$ ipython --no-banner

In [1]: import numpy as np

In [2]: np.set_printoptions(precision=1, suppress=True, linewidth=120, floatmode="fixed")

In [3]: W0 = np.loadtxt("out10.csv", delimiter=",")

In [4]: print(W0)
[[-0.2 -0.5 -0.9  0.2 -0.2 -0.3]
 [-0.5 -1.8 -0.7  0.9  0.5 -0.6]
 [ 0.4 -0.6 -0.2 -0.4  0.3  1.0]
 [-1.8  1.5 -0.4  1.6  1.5  0.3]
 [ 0.8 -1.8 -1.1 -0.9  1.1 -1.2]
 [ 0.0 -0.6 -0.2  0.7  0.7 -1.7]]

In [5]: Y = W0 / np.linalg.norm(W0, axis=1, keepdims=True)

In [6]: cov = Y @ Y.T

In [7]: print(np.argwhere(np.triu(np.abs(cov) > 0.95, 1)))
[]

In [8]: print(cov.round(1) + 0)
[[ 1.0  0.7  0.0  0.0  0.5  0.4]
 [ 0.7  1.0  0.1  0.1  0.6  0.7]
 [ 0.0  0.1  1.0 -0.3  0.3 -0.5]
 [ 0.0  0.1 -0.3  1.0 -0.4  0.1]
 [ 0.5  0.6  0.3 -0.4  1.0  0.6]
 [ 0.4  0.7 -0.5  0.1  0.6  1.0]]

In [9]: print((cov - 2 * np.eye(6)).round(6).argmax(axis=1))
[1 0 4 5 1 1]

In [10]: cov = W0.T @ W0

In [11]: print(np.linalg.matrix_rank(cov))
6

In [12]: print(np.allclose(cov, cov.T))
True

In [13]: O, evecs = np.linalg.qr(W0[:, :4])[0], np.linalg.qr(W0[:, 4:])[0]

In [14]: sigma = np.linalg.svd(O.T @ evecs, compute_uv=False)

In [15]: print(np.degrees(np.arccos(sigma.clip(0, 1))))
[33.5 45.4]

In [16]: print((sigma > 0.9).sum())
0

In [17]: print(sigma)
[0.8 0.7]

In [18]: rng = np.random.default_rng(411)

In [19]: idx = rng.permutation(6)

In [20]: print(idx)
[1 4 5 0 3 2]

In [21]: Y = W0[idx][:, idx]

In [22]: print(np.allclose(Y, W0))
False

In [23]: print(Y)
[[-1.8  0.5 -0.6 -0.5  0.9 -0.7]
 [-1.8  1.1 -1.2  0.8 -0.9 -1.1]
 [-0.6  0.7 -1.7  0.0  0.7 -0.2]
 [-0.5 -0.2 -0.3 -0.2  0.2 -0.9]
 [ 1.5  1.5  0.3 -1.8  1.6 -0.4]
 [-0.6  0.3  1.0  0.4 -0.4 -0.2]]

In [24]: print(np.diag(Y))
[-1.8  1.1 -1.7 -0.2  1.6 -0.2]

In [25]: print(round(float(np.linalg.det(Y)), 1), round(float(np.linalg.det(W0[idx])), 1))
5.8 5.8

In [26]: f = np.array([0, -3, 1, 0, 0, -3])

In [27]: Y = W0 + np.outer(f, np.eye(6)[3])

In [28]: print(np.linalg.matrix_rank(np.linalg.inv(Y) - np.linalg.inv(W0), tol=1e-8))
1

In [29]: print(np.linalg.matrix_rank(Y - W0))
1

In [30]: K = np.load("sample14.npy")

In [31]: print(K)
[[ 0  1 -5 -5  1  3]
 [ 0  0 -4 -1 -1 -2]
 [ 0  0  0  3  3 -5]
 [ 0  0  0  0 -3  5]
 [ 0  0  0  0  0 -1]
 [ 0  0  0  0  0  0]]

In [32]: O, R = np.linalg.qr(W0)

In [33]: print(np.allclose(R.T @ R, W0.T @ W0))
True

In [34]: print(round(np.trace(O @ O.T), 1))
6.0

In [35]: print(O @ R)
[[-0.2 -0.5 -0.9  0.2 -0.2 -0.3]
 [-0.5 -1.8 -0.7  0.9  0.5 -0.6]
 [ 0.4 -0.6 -0.2 -0.4  0.3  1.0]
 [-1.8  1.5 -0.4  1.6  1.5  0.3]
 [ 0.8 -1.8 -1.1 -0.9  1.1 -1.2]
 [ 0.0 -0.6 -0.2  0.7  0.7 -1.7]]

In [36]: print(np.round(abs(R[0, 0]), 1), np.round(np.linalg.norm(W0[:, 0]), 1))
2.1 2.1

In [37]: Uu, sigma, Vh = np.linalg.svd(K)

In [38]: print(sigma)
[9.9 7.2 3.1 1.6 0.1 0.0]

In [39]: Y = Uu[:, :5] @ np.diag(sigma[:5]) @ Vh[:5]

In [40]: print(Y.round(1) + 0)
[[ 0.0  1.0 -5.0 -5.0  1.0  3.0]
 [ 0.0  0.0 -4.0 -1.0 -1.0 -2.0]
 [ 0.0  0.0  0.0  3.0  3.0 -5.0]
 [ 0.0  0.0  0.0  0.0 -3.0  5.0]
 [ 0.0  0.0  0.0  0.0  0.0 -1.0]
 [ 0.0  0.0  0.0  0.0  0.0  0.0]]

In [41]: print(np.linalg.matrix_rank(K, rtol=0.05))
4

In [42]: print(np.linalg.matrix_rank(Y))
5

In [43]: print(round(float(np.linalg.norm(K - Y) / np.linalg.norm(K)), 1))
0.0

In [44]: rk = np.linalg.matrix_rank(K)

In [45]: print(rk)
5

In [46]: N = np.linalg.svd(K)[2][rk:].T

In [47]: print([int(np.linalg.matrix_rank(K[:, :j + 1])) for j in range(6)])
[0, 1, 2, 3, 4, 5]

In [48]: print(N @ N.T)
[[1.0 0.0 0.0 0.0 0.0 0.0]
 [0.0 0.0 0.0 0.0 0.0 0.0]
 [0.0 0.0 0.0 0.0 0.0 0.0]
 [0.0 0.0 0.0 0.0 0.0 0.0]
 [0.0 0.0 0.0 0.0 0.0 0.0]
 [0.0 0.0 0.0 0.0 0.0 0.0]]

In [49]: print(N.shape)
(6, 1)

In [50]: print(np.allclose(K @ N, 0))
True

In [51]: print(np.linalg.matrix_rank(K.T @ K), np.linalg.matrix_rank(K @ K.T))
5 5

In [52]: print([int(np.linalg.matrix_rank(K[:i])) for i in range(1, len(K) + 1)])
[1, 2, 3, 4, 5, 5]

In [53]: print([int(np.linalg.matrix_rank(np.delete(K, i, axis=0))) for i in range(6)])
[4, 4, 4, 4, 4, 5]

In [54]: print(K @ N)
[[0.0]
 [0.0]
 [0.0]
 [0.0]
 [0.0]
 [0.0]]

In [55]: print(np.linalg.matrix_rank(K - K[0, 0] * np.eye(6)))
5

In [56]: print(K @ K)
[[  0   0  -4 -16  -1  -3]
 [  0   0   0 -12  -9  16]
 [  0   0   0   0  -9  12]
 [  0   0   0   0   0   3]
 [  0   0   0   0   0   0]
 [  0   0   0   0   0   0]]

In [57]: print(np.sort(np.linalg.eigvals(K)))
[0.0 0.0 0.0 0.0 0.0 0.0]

In [58]: arr = np.array([[1.0, 1.0, -1.0, 0.0, 0.0, 0.0, 0.0],
    ...:     [-2.0, -2.0, 1.0, 0.0, 0.0, 0.0, 0.0],
    ...:     [1.0, 0.0, -2.0, 0.0, 0.0, 0.0, 0.0],
    ...:     [0.0, 0.0, 0.0, 3.0, 9.0, 7.0, -8.0],
    ...:     [0.0, 0.0, 0.0, 4.0, -8.0, -8.0, 7.0],
    ...:     [0.0, 0.0, 0.0, 1.0, 3.0, 0.0, -7.0],
    ...:     [0.0, 0.0, 0.0, -5.0, -9.0, 7.0, -9.0]])

In [59]: print(arr)
[[ 1.0  1.0 -1.0  0.0  0.0  0.0  0.0]
 [-2.0 -2.0  1.0  0.0  0.0  0.0  0.0]
 [ 1.0  0.0 -2.0  0.0  0.0  0.0  0.0]
 [ 0.0  0.0  0.0  3.0  9.0  7.0 -8.0]
 [ 0.0  0.0  0.0  4.0 -8.0 -8.0  7.0]
 [ 0.0  0.0  0.0  1.0  3.0  0.0 -7.0]
 [ 0.0  0.0  0.0 -5.0 -9.0  7.0 -9.0]]

In [60]: x = np.array([3, 5, 1, 0, 3, 0, 1])

In [61]: target = arr @ x

In [62]: beta, lr = np.zeros(7), 1 / np.linalg.norm(arr, 2) ** 2

In [63]: for i in range(300):
    ...:     beta -= lr * arr.T @ (arr @ beta - target)
    ...:     if i % 50 == 0: print(i, round(np.linalg.norm(arr @ beta - target), 1))
    ...: 
0 27.3
50 5.8
100 3.9
150 2.9
200 2.1
250 1.6

In [64]: print(np.round(np.linalg.cond(arr), 1))
125.5

In [65]: print(beta.round(1) + 0)
[3.0 4.5 0.5 0.0 3.0 0.0 1.0]

In [66]: F = np.array([[0, 0, 0, 0, 0, 0, 0],
    ...:     [1, 2, 0, 0, 0, 0, 0],
    ...:     [2, 3, 5, 0, 0, 0, 0],
    ...:     [6, 0, 2, 5, 0, 0, 0],
    ...:     [8, 5, 6, 7, 1, 0, 0],
    ...:     [5, 8, 2, 2, 0, 3, 0],
    ...:     [4, 6, 7, 0, 5, 0, 4]])

In [67]: print(np.linalg.cond(F) > 100)
True

In [68]: rk = np.linalg.matrix_rank(F)

In [69]: print(rk)
6

In [70]: N = np.linalg.svd(F)[2][rk:].T

In [71]: print(np.round(N @ N.T, 1) + 0)
[[ 0.0  0.0  0.0  0.0  0.1  0.0 -0.1]
 [ 0.0  0.0  0.0  0.0 -0.1  0.0  0.1]
 [ 0.0  0.0  0.0  0.0  0.0  0.0  0.0]
 [ 0.0  0.0  0.0  0.0 -0.1  0.0  0.2]
 [ 0.1 -0.1  0.0 -0.1  0.3  0.1 -0.4]
 [ 0.0  0.0  0.0  0.0  0.1  0.0 -0.1]
 [-0.1  0.1  0.0  0.2 -0.4 -0.1  0.6]]

In [72]: print(np.round(F @ N, 1) + 0)
[[0.0]
 [0.0]
 [0.0]
 [0.0]
 [0.0]
 [0.0]
 [0.0]]

In [73]: print([int(np.linalg.matrix_rank(F[:i])) for i in range(1, len(F) + 1)])
[0, 1, 2, 3, 4, 5, 6]

In [74]: def softmax(z):
    ...:     e = np.exp(z - z.max(axis=-1, keepdims=True))
    ...:     return e / e.sum(axis=-1, keepdims=True)
    ...: 

In [75]: print(softmax(F[1]))
[0.2 0.5 0.1 0.1 0.1 0.1 0.1]

In [76]: print(softmax(F[1] + -1))
[0.2 0.5 0.1 0.1 0.1 0.1 0.1]

In [77]: print(np.round(softmax(10 * F[1]), 1) + 0)
[0.0 1.0 0.0 0.0 0.0 0.0 0.0]

In [78]: S = F @ F.T / np.sqrt(7)

In [79]: print(softmax(S)[1] @ F)
[5.5 7.1 3.4 2.9 0.7 2.0 0.4]

In [80]: print(softmax(S).round(6).argmax(axis=1))
[0 5 4 4 4 4 6]
